In [1]: import numpy as np

In [2]: from numpy import linalg as LA

In [3]: np.set_printoptions(precision=3, suppress=True, linewidth=140)

In [4]: def rnd(a):
   ...:     return np.round(a, 3) + 0
   ...: 

In [5]: E = np.load("data.npy")

In [6]: E
Out[6]: 
array([[ 1, -1,  1],
       [ 1,  0,  0],
       [ 1,  1,  1],
       [ 1,  2,  4],
       [ 1,  3,  9]])

In [7]: out = np.array([[1, 2], [0, 1]])

In [8]: W2 = np.kron(out, E)

In [9]: rnd(LA.norm(W2, 2)), rnd(LA.norm(out, 2) * LA.norm(E, 2))
Out[9]: (np.float64(25.773), np.float64(25.773))

In [10]: LA.matrix_rank(W2)
Out[10]: np.int64(6)

In [11]: W2.shape
Out[11]: (10, 6)

In [12]: x0 = np.array([1, 0, -2])

In [13]: rhs = E @ x0

In [14]: rnd(LA.pinv(E) @ E)
Out[14]: 
array([[1., 0., 0.],
       [0., 1., 0.],
       [0., 0., 1.]])

In [15]: rnd(LA.lstsq(E, rhs)[0])
Out[15]: array([ 1.,  0., -2.])

In [16]: rng = np.random.default_rng(448109)

In [17]: rhs = rhs + 0.3 * rng.normal(size=5)

In [18]: rnd(rhs)
Out[18]: array([ -1.14 ,   1.388,  -0.885,  -7.435, -16.149])

In [19]: b, *_ = LA.lstsq(E, rhs)

In [20]: rnd(b)
Out[20]: array([ 0.952, -0.061, -1.912])

In [21]: b.round()
Out[21]: array([ 1., -0., -2.])

In [22]: rnd(E.T @ (rhs - E @ b))
Out[22]: array([0., 0., 0.])

In [23]: out = np.c_[E[:, :2] @ np.array([[0, 1], [1, 2]]), np.array([-4, 0, 8, 9, 8])]

In [24]: out
Out[24]: 
array([[-1, -1, -4],
       [ 0,  1,  0],
       [ 1,  3,  8],
       [ 2,  5,  9],
       [ 3,  7,  8]])

In [25]: rnd(LA.lstsq(E, out[:, 0])[0])
Out[25]: array([0., 1., 0.])

In [26]: W2 = np.array([[-1, -5, 1, 8, -9, 5, -2, 8, 2],
    ...:     [-4, 5, 3, -3, -2, -1, 8, 6, -1],
    ...:     [9, 3, 9, 3, 5, -2, -1, -5, 7],
    ...:     [-5, 6, -1, 7, 2, 0, -4, -8, 6],
    ...:     [1, 5, -4, -8, -8, -1, 2, 0, -6],
    ...:     [5, -9, 9, -9, -9, -1, -3, -8, -6],
    ...:     [9, -2, 6, -3, -6, -1, 4, 4, 4],
    ...:     [-6, -1, 8, -7, -4, 3, -7, -7, -2],
    ...:     [6, -2, 9, 7, 9, -7, 6, 8, -3]])

In [27]: F = (rng.random((25, 9)) < 0.25) @ W2

In [28]: F
Out[28]: 
array([[ 15,  -4,  12,   4, -14,  -4,  10,  20,  -3],
       [ 18,   1,  15,   0,  -1,  -3,   3,  -1,  11],
       [  5,  -9,   9,  -9,  -9,  -1,  -3,  -8,  -6],
       [ -1,   2,  17, -13, -12,   1,   5,   3,   1],
       [ -4,   2,  20,  -3,   3,  -5,   7,   7,  -6],
       [ 18,   1,  15,   0,  -1,  -3,   3,  -1,  11],
       [  6,  -2,   9,   7,   9,  -7,   6,   8,  -3],
       [ -1, -10,  17, -16, -13,   2, -10, -15,  -8],
       [ -6,  -1,   8,  -7,  -4,   3,  -7,  -7,  -2],
       [ 11,   1,  18,   1,   1,  -9,  18,  18,   0],
       [ -4,   5,   3,  -3,  -2,  -1,   8,   6,  -1],
       [ 10,   3,   2, -11, -14,  -2,   6,   4,  -2],
       [  6,  -2,   9,   7,   9,  -7,   6,   8,  -3],
       [  5,   0,  26,  -6,  -3,  -6,  11,  11,  -2],
       [ -4,   4,  12,  19,   0,  -3,   8,  14,   4],
       [  1,   5,  -4,  -8,  -8,  -1,   2,   0,  -6],
       [  0,   0,   0,   0,   0,   0,   0,   0,   0],
       [ -4,   5,   3,  -3,  -2,  -1,   8,   6,  -1],
       [ -5,   0,   4,   5, -11,   4,   6,  14,   1],
       [ -4,  11,  -5,  -1,  -6,  -1,  -2,  -8,   0],
       [ 16, -14,  33,  -8, -23,   4,  -9,  -8,   5],
       [ -5,   0,   4,   5, -11,   4,   6,  14,   1],
       [  0,   0,  -3,   0, -17,   4,   0,   8,  -4],
       [ 11, -11,  18,  -2,   0,  -8,   3,   0,  -9],
       [  4,   9,   8,  10,   7,  -2,  -5, -13,  13]])

In [29]: # row 5 repeats row 1

In [30]: Q, evecs = LA.qr(F[:, :1])[0], LA.qr(F[:, 1:])[0]

In [31]: sigma = LA.svd(Q.T @ evecs, compute_uv=False)

In [32]: (sigma > 0.9).sum()
Out[32]: np.int64(1)

In [33]: rnd(sigma)
Out[33]: array([0.989])

In [34]: rnd(np.degrees(np.arccos(sigma.clip(0, 1))))
Out[34]: array([8.631])
